% ipython --no-banner

In [1]: import numpy as np

In [2]: np.set_printoptions(suppress=True, linewidth=160)

In [3]: rnd = lambda a: np.round(a, 2) + 0

In [4]: J = 3 * np.eye(3) + np.ones((3, 3))

In [5]: J
Out[5]: 
array([[4., 1., 1.],
       [1., 4., 1.],
       [1., 1., 4.]])

In [6]: # equal to its transpose

In [7]: q, vecs = np.linalg.qr(J[:, :2])[0], np.linalg.qr(J[:, 2:])[0]

In [8]: sigma = np.linalg.svd(q.T @ vecs, compute_uv=False)

In [9]: rnd(np.degrees(np.arccos(sigma.clip(0, 1))))
Out[9]: array([54.74])

In [10]: rnd(np.linalg.norm(q @ q.T - vecs @ vecs.T, 2))
Out[10]: np.float64(1.0)

In [11]: ev, vecs = np.linalg.eigh(J)

In [12]: vec = np.array([2, 2, 2])

In [13]: vec @ J @ vec / (vec @ vec), rnd(ev[0]), ev[-1]
Out[13]: (np.float64(6.0), np.float64(3.0), np.float64(6.0))

In [14]: np.abs(J).sum(axis=1).max(), np.abs(ev).max()
Out[14]: (np.float64(6.0), np.float64(6.0))

In [15]: print(rnd(vecs * np.maximum(ev, 0) @ vecs.T))
[[4. 1. 1.]
 [1. 4. 1.]
 [1. 1. 4.]]

In [16]: rnd(vecs * np.abs(ev) @ vecs.T)
Out[16]: 
array([[4., 1., 1.],
       [1., 4., 1.],
       [1., 1., 4.]])

In [17]: rnd(np.linalg.eigvalsh(J[1:, 1:]))
Out[17]: array([3., 5.])

In [18]: rnd(vecs * np.sqrt(ev) @ vecs.T)
Out[18]: 
array([[1.97, 0.24, 0.24],
       [0.24, 1.97, 0.24],
       [0.24, 0.24, 1.97]])

In [19]: Lm = np.linalg.cholesky(J)

In [20]: J / np.sqrt(np.outer(np.diag(J), np.diag(J)))
Out[20]: 
array([[1.  , 0.25, 0.25],
       [0.25, 1.  , 0.25],
       [0.25, 0.25, 1.  ]])

In [21]: rnd(Lm)
Out[21]: 
array([[2.  , 0.  , 0.  ],
       [0.5 , 1.94, 0.  ],
       [0.5 , 0.39, 1.9 ]])

In [22]: print(rnd(Lm @ Lm.T))
[[4. 1. 1.]
 [1. 4. 1.]
 [1. 1. 4.]]

In [23]: vec = np.ones(3)

In [24]: for _ in range(7):
    ...:     vec = J @ vec
    ...:     vec /= np.linalg.norm(vec)
    ...:     print(round(vec @ J @ vec, 2))
    ...: 
6.0
6.0
6.0
6.0
6.0
6.0
6.0

In [25]: print(rnd(np.linalg.eigvalsh(J)[-1]))
6.0

In [26]: rnd(vec)
Out[26]: array([0.58, 0.58, 0.58])

In [27]: X = np.load("run18.npy")

In [28]: X
Out[28]: 
array([[-2,  3, -3,  1, -3, -2,  3,  1],
       [-2, -1,  3, -1,  3,  0,  1, -2],
       [ 2,  1,  0, -3, -1,  3, -3, -3],
       [ 3,  0,  1,  3,  2,  1,  3,  2],
       [ 3,  0,  3,  2,  1,  2, -2, -3],
       [-1,  2, -2,  1, -2,  0,  2, -3],
       [ 1, -2,  0, -3,  3, -2,  0,  1],
       [ 3,  1,  0,  1,  2,  0,  2, -2]])

In [29]: Y = X / np.linalg.norm(X, axis=1, keepdims=True)

In [30]: G = Y @ Y.T

In [31]: np.argwhere(np.triu(np.abs(G) > 0.95, 1))
Out[31]: array([], shape=(0, 2), dtype=int64)

In [32]: (np.abs(G) > 0.9).astype(int)
Out[32]: 
array([[1, 0, 0, 0, 0, 0, 0, 0],
       [0, 1, 0, 0, 0, 0, 0, 0],
       [0, 0, 1, 0, 0, 0, 0, 0],
       [0, 0, 0, 1, 0, 0, 0, 0],
       [0, 0, 0, 0, 1, 0, 0, 0],
       [0, 0, 0, 0, 0, 1, 0, 0],
       [0, 0, 0, 0, 0, 0, 1, 0],
       [0, 0, 0, 0, 0, 0, 0, 1]])

In [33]: (G - 2 * np.eye(8)).round(6).argmax(axis=1)
Out[33]: array([5, 6, 4, 7, 7, 0, 1, 3])

In [34]: rng = np.random.default_rng(642)

In [35]: z = rng.permutation(8)

In [36]: print(z)
[5 7 0 6 2 4 1 3]

In [37]: Y = X[z][:, z]

In [38]: print(Y)
[[ 0 -3 -1  2 -2 -2  2  1]
 [ 0 -2  3  2  0  2  1  1]
 [-2  1 -2  3 -3 -3  3  1]
 [-2  1  1  0  0  3 -2 -3]
 [ 3 -3  2 -3  0 -1  1 -3]
 [ 2 -3  3 -2  3  1  0  2]
 [ 0 -2 -2  1  3  3 -1 -1]
 [ 1  2  3  3  1  2  0  3]]

In [39]: data = np.load("layer17.npy")

In [40]: rnd(data)
Out[40]: 
array([[ 1.14,  0.01, -0.77,  0.62],
       [ 0.01,  0.06, -0.23, -0.27],
       [-0.77, -0.23,  1.27,  0.52],
       [ 0.62, -0.27,  0.52,  1.52]])

In [41]: # symmetric, so the eigenvalues are real

In [42]: proj = np.triu(np.array([[1, -2, 2, 3], [-1, -1, -1, -2], [-2, -3, -3, 3], [0, 3, -1, -3]]), 1) + np.eye(4)

In [43]: Y = proj @ data @ np.linalg.inv(proj)

In [44]: rnd(np.trace(Y)), rnd(np.trace(data))
Out[44]: (np.float64(4.0), np.float64(4.0))

In [45]: np.linalg.matrix_rank(Y)
Out[45]: np.int64(2)

In [46]: print(rnd(np.linalg.det(Y)))
0.0
